% python3 -q
>>> import numpy as np
>>> from numpy import linalg as LA
>>> np.set_printoptions(precision=1, suppress=True, linewidth=160)
>>> M = np.array([[2, 2, 2, 2, 2, 2, 2],
...     [2, 4, 4, 4, 4, 4, 4],
...     [2, 4, 6, 6, 6, 6, 6],
...     [2, 4, 6, 8, 8, 8, 8],
...     [2, 4, 6, 8, 10, 10, 10],
...     [2, 4, 6, 8, 10, 12, 12],
...     [2, 4, 6, 8, 10, 12, 14]])
>>> def softmax(z):
...     e = np.exp(z - z.max(axis=-1, keepdims=True))
...     return e / e.sum(axis=-1, keepdims=True)
... 
>>> np.round(softmax(10 * M[5]), 1) + 0
array([0. , 0. , 0. , 0. , 0. , 0.5, 0.5])
>>> softmax(M).sum(axis=1)
array([1., 1., 1., 1., 1., 1., 1.])
>>> np.round(softmax(M[5] + -1), 1) + 0
array([0. , 0. , 0. , 0. , 0.1, 0.5, 0.5])
>>> S = M @ M.T / np.sqrt(7)
>>> np.round(softmax(S), 1) + 0
array([[0. , 0. , 0. , 0. , 0. , 0.2, 0.8],
       [0. , 0. , 0. , 0. , 0. , 0. , 1. ],
       [0. , 0. , 0. , 0. , 0. , 0. , 1. ],
       [0. , 0. , 0. , 0. , 0. , 0. , 1. ],
       [0. , 0. , 0. , 0. , 0. , 0. , 1. ],
       [0. , 0. , 0. , 0. , 0. , 0. , 1. ],
       [0. , 0. , 0. , 0. , 0. , 0. , 1. ]])
>>> softmax(S)[5] @ M
array([ 2.,  4.,  6.,  8., 10., 12., 14.])
>>> softmax(S).round(6).argmax(axis=1)
array([6, 6, 6, 6, 6, 6, 6])
>>> data = np.loadtxt("layer10.csv", delimiter=",")
>>> data
array([[ 0.,  0.,  0.,  0.,  0., -4., -3.],
       [ 0.,  0.,  0.,  0.,  0.,  0.,  3.],
       [ 0.,  0.,  0.,  0.,  0., -1., -4.],
       [ 0.,  0.,  0.,  0.,  0.,  1., -2.],
       [ 0.,  0.,  0.,  0.,  0.,  0.,  5.],
       [-4.,  0., -1.,  1.,  0.,  0.,  0.],
       [-3.,  3., -4., -2.,  5.,  0.,  0.]])
>>> rng = np.random.default_rng(761401)
>>> idx = rng.permutation(7)
>>> idx
array([5, 4, 0, 1, 2, 6, 3])
>>> out = data[idx][:, idx]
>>> round(LA.det(out), 1), round(LA.det(data[idx]), 1)
(np.float64(0.0), np.float64(0.0))
>>> out
array([[ 0.,  0., -4.,  0., -1.,  0.,  1.],
       [ 0.,  0.,  0.,  0.,  0.,  5.,  0.],
       [-4.,  0.,  0.,  0.,  0., -3.,  0.],
       [ 0.,  0.,  0.,  0.,  0.,  3.,  0.],
       [-1.,  0.,  0.,  0.,  0., -4.,  0.],
       [ 0.,  5., -3.,  3., -4.,  0., -2.],
       [ 1.,  0.,  0.,  0.,  0., -2.,  0.]])
>>> np.sort(np.abs(LA.eigvals(out)))
array([0. , 0. , 0. , 3.7, 3.7, 8.2, 8.2])
>>> np.diag(out)
array([0., 0., 0., 0., 0., 0., 0.])
